In [1]: import numpy as np

In [2]: from numpy import linalg as LA

In [3]: np.set_printoptions(precision=4, suppress=True, linewidth=140)

In [4]: sigma = 10 * 0.2 ** np.arange(4)

In [5]: Q, _ = LA.qr(np.array([[0.4, 0.7, 0.5, -1.8],
   ...:     [0.4, -1.2, 2.4, -2.6],
   ...:     [-2.7, -0.1, 0.2, 1.2],
   ...:     [1.4, -1.5, -0.8, 0.2]]))

In [6]: rng = np.random.default_rng(3294)

In [7]: F = rng.normal(size=(24, 4)) * sigma @ Q

In [8]: print(F)
[[  0.8488   1.8688   4.0143  -1.1269]
 [ -3.0245   9.3702  -8.8001  20.6799]
 [ -0.8408   1.7407  -1.2351   3.2131]
 [ -0.1146   4.0844  -1.1735   6.8031]
 [  0.8066  -0.5997   2.7898  -3.2992]
 [ -3.5739  14.3212  -8.9007  27.6687]
 [  2.6123  -3.0093   8.0036 -10.5986]
 [  1.2158  -7.0844   2.868  -12.1588]
 [  0.2612  -0.8083   2.7894  -4.1739]
 [ -1.7156   4.2017  -6.08    11.3026]
 [  0.8292  -0.6622   1.6378  -1.9915]
 [  0.9194  -1.6792   1.5081  -3.3127]
 [ -0.1197   1.4624   0.2442   1.9442]
 [ -2.0408   4.9995  -4.6478  10.6413]
 [  0.3827   1.5035   2.19    -0.109 ]
 [  1.0106  -6.255    2.4365 -10.9347]
 [ -0.2085   5.7417   2.6235   5.231 ]
 [  0.4882  -2.3605   0.8111  -3.9365]
 [  1.3361  -5.3634   3.7162 -11.3819]
 [  1.0649  -2.3326   1.0232  -3.8552]
 [ -1.1628   2.4387  -1.2507   4.0313]
 [  0.6169  -4.645   -0.4577  -5.4545]
 [  1.6338   1.1192   5.054   -2.4775]
 [  1.6995  -3.7337   4.8201  -9.3873]]

In [9]: hat = F @ LA.solve(F.T @ F, F.T)

In [10]: print(np.allclose(hat @ hat, hat))
True

In [11]: D = LA.norm(F[:, None] - F[None], axis=-1)

In [12]: print(D[6].round(6).argsort(kind="stable")[:4])
[ 6 23 18 15]

In [13]: print(LA.matrix_rank(D ** 2))
6

In [14]: print(D.shape)
(24, 24)

In [15]: G = np.cov(F, rowvar=False)

In [16]: print(np.argsort(-F.std(axis=0).round(6), kind="stable"))
[3 1 2 0]

In [17]: print(G)
[[  2.2757  -6.3664   6.0058 -13.9344]
 [ -6.3664  24.9005 -15.3247  47.6424]
 [  6.0058 -15.3247  17.5064 -36.4527]
 [-13.9344  47.6424 -36.4527  97.5717]]

In [18]: print(np.polyfit(F[:, 2], F[:, 1], 1))
[-0.8754  1.1067]

In [19]: print(round(np.corrcoef(F[:, 2], F[:, 1])[0, 1], 4))
-0.734

In [20]: Xs = F - F.mean(axis=0)

In [21]: vecs = LA.svd(Xs)[2][:2]

In [22]: Y = Xs - Xs @ vecs.T @ vecs

In [23]: print(LA.norm(Y, axis=1).round(6).argmax())
20

In [24]: K = np.loadtxt("m.csv", delimiter=",")

In [25]: print(K)
[[8. 4. 8. 4. 1.]
 [0. 7. 7. 7. 9.]
 [0. 0. 5. 2. 4.]
 [0. 0. 0. 7. 4.]
 [0. 0. 0. 0. 3.]]

In [26]: x0 = np.array([2, 0, 0, 1, 2])

In [27]: target = K @ x0

In [28]: print(target)
[22. 25. 10. 15.  6.]

In [29]: print(LA.solve(K, K[:, 0]))
[1. 0. 0. 0. 0.]

In [30]: print(LA.solve(K, target + K[:, 2]))
[2. 0. 1. 1. 2.]

In [31]: print(LA.solve(K, target))
[2. 0. 0. 1. 2.]

In [32]: lab = rng.permutation(5)

In [33]: print(lab)
[4 1 0 3 2]

In [34]: Y = K[lab][:, lab]

In [35]: print(np.allclose(Y, K))
False

In [36]: print(np.sort(np.abs(LA.eigvals(Y))))
[3. 5. 7. 7. 8.]

In [37]: print(Y)
[[3. 0. 0. 0. 0.]
 [9. 7. 0. 7. 7.]
 [1. 4. 8. 4. 8.]
 [4. 0. 0. 7. 0.]
 [4. 0. 0. 2. 5.]]

In [38]: print(round(LA.det(Y), 4), round(LA.det(K[lab]), 4))
5880.0 5880.0

In [39]: data = np.load("layer10.npy")

In [40]: print(data)
[[-2.0997  1.1144  1.2128  0.8765  1.0536]
 [-0.9544 -0.3537 -2.1456  1.7576 -0.5205]
 [-0.7635  1.88   -0.67   -1.3361 -1.6274]
 [-0.3818  0.0951 -1.5346 -1.439   2.1022]
 [ 1.718   2.0223 -0.3486  1.1342  0.7424]]

In [41]: hat = np.triu(np.array([[1, 1, -1, 1, 0],
    ...:     [1, 1, 2, -1, -1],
    ...:     [2, -2, 1, 2, 0],
    ...:     [1, -1, 0, 1, 1],
    ...:     [2, 1, 1, 0, -2]]), 1) + np.eye(5)

In [42]: Y = hat @ data @ LA.inv(hat)

In [43]: print(round(np.trace(Y), 4), round(float(np.trace(data)), 4))
-3.8201 -3.8201

In [44]: print(round(float(LA.det(Y)), 4))
243.0
